>>> import numpy as np
>>> np.set_printoptions(precision=1, suppress=True, linewidth=160, legacy="1.25")
>>> rnd = lambda a: np.round(a, 1) + 0
>>> feats = np.loadtxt("out15.csv", delimiter=",")
>>> feats
array([[ 1.2,  3.3,  0.6, -0.6, -0.8,  1.5,  0.3,  0.2],
       [ 0.6, -1.7, -0.8,  1.2, -0.9, -0.3,  0.2, -1.9],
       [-0.5,  0. ,  0.7, -1.1,  2.2,  0.4,  1.1,  0.1],
       [ 0.8, -0.5, -0.6, -0.2,  0.1,  0.8, -1.3, -0.2],
       [ 1. ,  0.2,  0.9, -0.6, -0.3,  0.1,  0.9, -0.5],
       [ 0.6, -0.4, -2.2,  0.1, -0.5, -0.1,  0.9, -1. ],
       [-1.5,  1.6, -0.4, -1.3, -0.1,  0.8, -0.2, -0.1],
       [-0.5, -0.9, -0.7,  1. , -0.2, -0.7,  1.3,  0.4],
       [-1.5,  1.9,  1. , -0.4,  1.3,  0.5, -0.9, -1.1]])
>>> hat = feats @ np.linalg.solve(feats.T @ feats, feats.T)
>>> np.linalg.matrix_rank(np.eye(9) - hat)
1
>>> rnd(np.linalg.eigvalsh(hat))
array([0., 1., 1., 1., 1., 1., 1., 1., 1.])
>>> rnd(np.diag(hat))
array([1. , 0.9, 1. , 0.8, 0.7, 1. , 1. , 0.7, 0.9])
>>> np.allclose(hat @ hat, hat)
True
>>> rnd(np.trace(hat))
8.0
>>> def softmax(z):
...     e = np.exp(z - z.max(axis=-1, keepdims=True))
...     return e / e.sum(axis=-1, keepdims=True)
... 
>>> rnd(softmax(10 * feats[0]))
array([0., 1., 0., 0., 0., 0., 0., 0.])
>>> scores = feats @ feats.T / np.sqrt(8)
>>> rnd(softmax(scores)[0] @ feats)
array([ 1.1,  3.2,  0.6, -0.6, -0.7,  1.4,  0.3,  0.2])
>>> feats.reshape(2, -1)
array([[ 1.2,  3.3,  0.6, -0.6, -0.8,  1.5,  0.3,  0.2,  0.6, -1.7, -0.8,  1.2, -0.9, -0.3,  0.2, -1.9, -0.5,  0. ,  0.7, -1.1,  2.2,  0.4,  1.1,  0.1,  0.8,
        -0.5, -0.6, -0.2,  0.1,  0.8, -1.3, -0.2,  1. ,  0.2,  0.9, -0.6],
       [-0.3,  0.1,  0.9, -0.5,  0.6, -0.4, -2.2,  0.1, -0.5, -0.1,  0.9, -1. , -1.5,  1.6, -0.4, -1.3, -0.1,  0.8, -0.2, -0.1, -0.5, -0.9, -0.7,  1. , -0.2,
        -0.7,  1.3,  0.4, -1.5,  1.9,  1. , -0.4,  1.3,  0.5, -0.9, -1.1]])
>>> feats.ravel(order="F")
array([ 1.2,  0.6, -0.5,  0.8,  1. ,  0.6, -1.5, -0.5, -1.5,  3.3, -1.7,  0. , -0.5,  0.2, -0.4,  1.6, -0.9,  1.9,  0.6, -0.8,  0.7, -0.6,  0.9, -2.2, -0.4,
       -0.7,  1. , -0.6,  1.2, -1.1, -0.2, -0.6,  0.1, -1.3,  1. , -0.4, -0.8, -0.9,  2.2,  0.1, -0.3, -0.5, -0.1, -0.2,  1.3,  1.5, -0.3,  0.4,  0.8,  0.1,
       -0.1,  0.8, -0.7,  0.5,  0.3,  0.2,  1.1, -1.3,  0.9,  0.9, -0.2,  1.3, -0.9,  0.2, -1.9,  0.1, -0.2, -0.5, -1. , -0.1,  0.4, -1.1])
>>> t3 = feats.reshape(9, 2, -1)
>>> np.einsum("ihd,jhd->hij", t3, t3).shape
(2, 9, 9)
>>> x0 = np.array([2, 0, 2, 2, 3, 2, 2, 0])
>>> target = feats @ x0
>>> b, lr = np.zeros(8), 1 / np.linalg.norm(feats, 2) ** 2
>>> for i in range(5):
...     b -= lr * feats.T @ (feats @ b - target)
...     if i % 1 == 0: print(i, round(np.linalg.norm(feats @ b - target), 1))
... 
0 8.7
1 7.2
2 6.0
3 5.2
4 4.5
>>> rnd(b)
array([ 1.2,  0. ,  1.6, -0.1,  1.4,  0.2,  1.3,  0. ])
>>> F = np.array([[0.9, 12.0, 1.1, 0.9, -0.5, -0.2],
...     [-2.3, 8.0, 0.3, -0.2, -0.2, -0.7],
...     [-0.3, 6.0, -0.8, 0.9, 1.3, -1.0],
...     [1.4, 6.0, 0.8, -1.1, -0.2, -0.2]])
>>> np.abs(F).max()
12.0
>>> np.unravel_index(np.abs(F).argmax(), F.shape)
(0, 1)
>>> rnd(F.sum(axis=1))
array([14.2,  4.9,  6.1,  6.7])
>>> rnd(np.linalg.svd(F, compute_uv=False))
array([16.8,  3.1,  2.1,  1.3])
>>> rnd(F.sum(axis=0))
array([-0.3, 32. ,  1.4,  0.5,  0.4, -2.1])
>>> rnd(np.diff(F, axis=0))
array([[-3.2, -4. , -0.8, -1.1,  0.3, -0.5],
       [ 2. , -2. , -1.1,  1.1,  1.5, -0.3],
       [ 1.7,  0. ,  1.6, -2. , -1.5,  0.8]])
>>> B = np.array([[2]])
>>> cent = np.array([[1, 0, 1, -1], [-2, -1, 1, -1], [-1, 0, -1, -2], [-1, -2, 0, 2]])
>>> W0 = np.block([[B, np.array([[3, 1, 0, 0]])], [np.zeros((4, 1)), cent]])
>>> W0
array([[ 2.,  3.,  1.,  0.,  0.],
       [ 0.,  1.,  0.,  1., -1.],
       [ 0., -2., -1.,  1., -1.],
       [ 0., -1.,  0., -1., -2.],
       [ 0., -1., -2.,  0.,  2.]])
>>> rng = np.random.default_rng(16335)
>>> z = rng.permutation(5)
>>> z
array([0, 1, 4, 3, 2])
>>> B = W0[z][:, z]
>>> np.allclose(B, W0)
False
>>> np.diag(B)
array([ 2.,  1.,  2., -1., -1.])
>>> np.trace(B)
3.0
>>> rnd(np.linalg.det(B)), rnd(np.linalg.det(W0[z]))
(30.0, -30.0)
>>> rnd(np.sort(np.abs(np.linalg.eigvals(B))))
array([1.5, 2. , 2. , 2. , 2.7])
>>> q = W0.astype(float).copy()
>>> for j in range(5):
...     q[:, j] -= q[:, :j] @ (q[:, :j].T @ q[:, j])
...     q[:, j] /= np.linalg.norm(q[:, j])
... 
>>> rnd(q.T @ W0)
array([[ 2. ,  3. ,  1. ,  0. ,  0. ],
       [ 0. ,  2.6,  1.5,  0. ,  0.4],
       [ 0. ,  0. ,  1.6, -0.6, -2.2],
       [ 0. ,  0. ,  0. ,  1.6, -0.8],
       [ 0. ,  0. ,  0. ,  0. ,  2.1]])
>>> t3 = np.stack([W0, 4 * W0, W0[::-1]])
>>> np.linalg.matrix_rank(t3)
array([5, 5, 5])
>>> t3.shape
(3, 5, 5)
>>> t3.sum(axis=0)
array([[ 10.,  14.,   3.,   0.,   2.],
       [  0.,   4.,   0.,   4.,  -7.],
       [  0., -12.,  -6.,   6.,  -6.],
       [  0.,  -4.,   0.,  -4., -11.],
       [  2.,  -2.,  -9.,   0.,  10.]])
>>> rnd(np.linalg.det(t3))
array([   30., 30720.,    30.])
>>> (t3 @ W0.T).shape
(3, 5, 5)
>>> np.einsum("bij,cij->bc", t3, t3)
array([[ 39., 156.,  -3.],
       [156., 624., -12.],
       [ -3., -12.,  39.]])
>>> G = W0.T @ W0
>>> (W0 @ W0.T).shape
(5, 5)
>>> np.linalg.matrix_rank(G)
5
>>> G
array([[ 4.,  6.,  2.,  0.,  0.],
       [ 6., 16.,  7.,  0.,  1.],
       [ 2.,  7.,  6., -1., -3.],
       [ 0.,  0., -1.,  3.,  0.],
       [ 0.,  1., -3.,  0., 10.]])
>>> np.trace(G), (W0 ** 2).sum()
(39.0, 39.0)
>>> np.diag(G)
array([ 4., 16.,  6.,  3., 10.])
>>> K = np.load("dump.npy")
>>> K
array([[21, 14, 21,  7, 14,  0,  0],
       [24, 16, 24,  8, 16,  0,  0],
       [21, 14, 21,  7, 14,  0,  0],
       [ 6,  4,  6,  2,  4,  0,  0],
       [18, 12, 18,  6, 12,  0,  0],
       [15, 10, 15,  5, 10,  0,  0],
       [12,  8, 12,  4,  8,  0,  0]])
>>> # rows and columns are dependent
>>> B = K / np.linalg.norm(K, axis=1, keepdims=True)
>>> G = B @ B.T
>>> (G - 2 * np.eye(7)).round(6).argmax(axis=1)
array([1, 0, 0, 0, 0, 0, 0])
>>> (np.abs(G) > 0.9).astype(int)
array([[1, 1, 1, 1, 1, 1, 1],
       [1, 1, 1, 1, 1, 1, 1],
       [1, 1, 1, 1, 1, 1, 1],
       [1, 1, 1, 1, 1, 1, 1],
       [1, 1, 1, 1, 1, 1, 1],
       [1, 1, 1, 1, 1, 1, 1],
       [1, 1, 1, 1, 1, 1, 1]])
>>> G
array([[1., 1., 1., 1., 1., 1., 1.],
       [1., 1., 1., 1., 1., 1., 1.],
       [1., 1., 1., 1., 1., 1., 1.],
       [1., 1., 1., 1., 1., 1., 1.],
       [1., 1., 1., 1., 1., 1., 1.],
       [1., 1., 1., 1., 1., 1., 1.],
       [1., 1., 1., 1., 1., 1., 1.]])
>>> G[6]
array([1., 1., 1., 1., 1., 1., 1.])
>>> np.argwhere(np.triu(np.abs(G) > 0.95, 1))
array([[0, 1],
       [0, 2],
       [0, 3],
       [0, 4],
       [0, 5],
       [0, 6],
       [1, 2],
       [1, 3],
       [1, 4],
       [1, 5],
       [1, 6],
       [2, 3],
       [2, 4],
       [2, 5],
       [2, 6],
       [3, 4],
       [3, 5],
       [3, 6],
       [4, 5],
       [4, 6],
       [5, 6]])
>>> np.linalg.cond(K) > 100
True
>>> ang = np.radians(45)
>>> R = np.eye(7)
>>> R[1, 1] = R[6, 6] = np.cos(ang)
>>> R[1, 6], R[6, 1] = -np.sin(ang), np.sin(ang)
>>> rnd(R)
array([[ 1. ,  0. ,  0. ,  0. ,  0. ,  0. ,  0. ],
       [ 0. ,  0.7,  0. ,  0. ,  0. ,  0. , -0.7],
       [ 0. ,  0. ,  1. ,  0. ,  0. ,  0. ,  0. ],
       [ 0. ,  0. ,  0. ,  1. ,  0. ,  0. ,  0. ],
       [ 0. ,  0. ,  0. ,  0. ,  1. ,  0. ,  0. ],
       [ 0. ,  0. ,  0. ,  0. ,  0. ,  1. ,  0. ],
       [ 0. ,  0.7,  0. ,  0. ,  0. ,  0. ,  0.7]])
>>> B = K @ R.T
>>> rnd(np.linalg.svd(K, compute_uv=False)), rnd(np.linalg.svd(B, compute_uv=False))
(array([81.,  0.,  0.,  0.,  0.,  0.,  0.]), array([81.,  0.,  0.,  0.,  0.,  0.,  0.]))
>>> rnd(np.linalg.det(R)), rnd(np.trace(R))
(1.0, 6.4)
>>> z = rng.permutation(7)
>>> z
array([3, 0, 1, 2, 5, 4, 6])
>>> B = R[z][:, z]
>>> rnd(B)
array([[ 1. ,  0. ,  0. ,  0. ,  0. ,  0. ,  0. ],
       [ 0. ,  1. ,  0. ,  0. ,  0. ,  0. ,  0. ],
       [ 0. ,  0. ,  0.7,  0. ,  0. ,  0. , -0.7],
       [ 0. ,  0. ,  0. ,  1. ,  0. ,  0. ,  0. ],
       [ 0. ,  0. ,  0. ,  0. ,  1. ,  0. ,  0. ],
       [ 0. ,  0. ,  0. ,  0. ,  0. ,  1. ,  0. ],
       [ 0. ,  0. ,  0.7,  0. ,  0. ,  0. ,  0.7]])
>>> rnd(np.trace(B))
6.4
>>> rnd(np.diag(B))
array([1. , 1. , 0.7, 1. , 1. , 1. , 0.7])
>>> rank = np.linalg.matrix_rank(K)
>>> rank
1
>>> ns = np.linalg.svd(K)[2][rank:].T
>>> [int(np.linalg.matrix_rank(K[:i])) for i in range(1, len(K) + 1)]
[1, 1, 1, 1, 1, 1, 1]
>>> [int(np.linalg.matrix_rank(np.delete(K, i, axis=0))) for i in range(7)]
[1, 1, 1, 1, 1, 1, 1]
>>> ns.shape
(7, 6)
>>> [int(np.linalg.matrix_rank(K[:, :j + 1])) for j in range(7)]
[1, 1, 1, 1, 1, 1, 1]
>>> J = np.load("w.npy")
>>> J
array([[ 0,  0,  0,  0,  0],
       [ 0,  0,  0,  0,  0],
       [-2,  2,  4,  2,  6],
       [-3,  3,  6,  3,  9],
       [-2,  2,  4,  2,  6],
       [-3,  3,  6,  3,  9],
       [ 1, -1, -2, -1, -3],
       [ 2, -2, -4, -2, -6],
       [ 0,  0,  0,  0,  0]])
>>> rank = np.linalg.matrix_rank(J)
>>> rank
1
>>> ns = np.linalg.svd(J)[2][rank:].T
>>> [int(np.linalg.matrix_rank(np.delete(J, i, axis=0))) for i in range(9)]
[1, 1, 1, 1, 1, 1, 1, 1, 1]
>>> [int(np.linalg.matrix_rank(J[:i])) for i in range(1, len(J) + 1)]
[0, 0, 1, 1, 1, 1, 1, 1, 1]
>>> rnd(ns @ ns.T)
array([[ 0.9,  0.1,  0.1,  0.1,  0.2],
       [ 0.1,  0.9, -0.1, -0.1, -0.2],
       [ 0.1, -0.1,  0.8, -0.1, -0.4],
       [ 0.1, -0.1, -0.1,  0.9, -0.2],
       [ 0.2, -0.2, -0.4, -0.2,  0.4]])
>>> [int(np.linalg.matrix_rank(J[:, :j + 1])) for j in range(5)]
[1, 1, 1, 1, 1]
>>> np.allclose(J @ ns, 0)
True
>>> np.linalg.matrix_rank(J.T @ J), np.linalg.matrix_rank(J @ J.T)
(1, 1)
>>> ns.shape
(5, 4)
>>> left, sv, VT = np.linalg.svd(J)
>>> rnd(sv)
array([22.3,  0. ,  0. ,  0. ,  0. ])
>>> B = left[:, :1] @ np.diag(sv[:1]) @ VT[:1]
>>> np.linalg.matrix_rank(J, rtol=0.05)
1
>>> np.linalg.matrix_rank(B)
1
>>> B = J + rng.integers(-2, 3, (9, 1)) @ rng.integers(-2, 3, (1, 5))
>>> B
array([[ 0,  0,  0,  0,  0],
       [ 2,  2, -1,  1,  0],
       [-4,  0,  5,  1,  6],
       [-1,  5,  5,  4,  9],
       [-2,  2,  4,  2,  6],
       [-5,  1,  7,  2,  9],
       [-1, -3, -1, -2, -3],
       [-2, -6, -2, -4, -6],
       [-4, -4,  2, -2,  0]])
>>> rnd(np.linalg.svd(B - J, compute_uv=False))
array([11.4,  0. ,  0. ,  0. ,  0. ])
>>> np.linalg.matrix_rank(B - J, tol=1e-8)
1
>>> B - J
array([[ 0,  0,  0,  0,  0],
       [ 2,  2, -1,  1,  0],
       [-2, -2,  1, -1,  0],
       [ 2,  2, -1,  1,  0],
       [ 0,  0,  0,  0,  0],
       [-2, -2,  1, -1,  0],
       [-2, -2,  1, -1,  0],
       [-4, -4,  2, -2,  0],
       [-4, -4,  2, -2,  0]])
>>> np.abs(B - J).sum(axis=1)
array([ 0,  6,  6,  6,  0,  6,  6, 12, 12])
>>> left, sv, VT = np.linalg.svd(J)
>>> vecs = VT[:(sv > 1e-8).sum()]
>>> x0 = J[5] + -1 * J[6] + rng.integers(2) * np.eye(5)[4]
>>> x0
array([-4.,  4.,  8.,  4., 13.])
>>> rnd(np.diag(vecs.T @ vecs))
array([0.1, 0.1, 0.2, 0.1, 0.6])
>>> M = np.load("case3.npy")
>>> M
array([[ 1.7,  2.2,  2. ,  0. , -0.4],
       [ 2.6,  1.6,  2.1, -0.2, -0.9],
       [ 2.1,  2.1,  1.9, -0.4, -0.7],
       [ 1.4,  1.8,  1.9, -0.5, -1.1],
       [ 1.8,  1.2,  1.7,  0.4, -1. ],
       [ 2.2,  2.4,  1.6,  0.1, -1.2],
       [ 1.8,  2.1,  2.1, -0.3, -0.9],
       [ 2.1,  2. ,  2. ,  0. , -1.4],
       [ 1.4,  2.9,  2.3,  0.3,  1. ],
       [ 1.5,  2.1,  2.1,  0.4,  1. ],
       [ 1. ,  2.2,  1.9, -0.5,  0.5],
       [ 0.9,  1.6,  1.6, -0.5,  1.3],
       [ 0.9,  2.7,  1.9, -0.4,  0.6],
       [ 1.1,  2. ,  1.6, -0.4,  0.7],
       [ 1. ,  1.9,  2.1,  0. ,  1.3],
       [ 1. ,  2. ,  2.1,  0. ,  1. ],
       [ 0.7,  2.3, -1.1,  0.4,  2.3],
       [ 1.2,  1.9, -1. , -0.6,  2. ],
       [ 1. ,  1.6, -1. ,  0. ,  1.8],
       [ 1.3,  1.9, -0.9, -0.2,  1.9],
       [ 1.1,  2. , -0.7, -0.3,  1.7],
       [ 1. ,  2. , -0.9, -0.2,  2.2],
       [ 0.8,  2. , -0.9,  0. ,  1.8],
       [ 1. ,  2.4, -0.3, -0.4,  2. ]])
>>> hat = M @ np.linalg.solve(M.T @ M, M.T)
>>> rnd(np.diag(hat))
array([0.1, 0.4, 0.2, 0.2, 0.2, 0.3, 0.1, 0.2, 0.3, 0.3, 0.2, 0.3, 0.3, 0.1, 0.2, 0.2, 0.4, 0.3, 0.1, 0.2, 0.1, 0.1, 0.1, 0.1])
>>> np.linalg.matrix_rank(np.eye(24) - hat)
19
>>> rnd(np.trace(hat))
5.0
>>> np.allclose(hat @ hat, hat)
True
>>> rnd(np.linalg.eigvalsh(hat))
array([0., 0., 0., 0., 0., 0., 0., 0., 0., 0., 0., 0., 0., 0., 0., 0., 0., 0., 0., 1., 1., 1., 1., 1.])
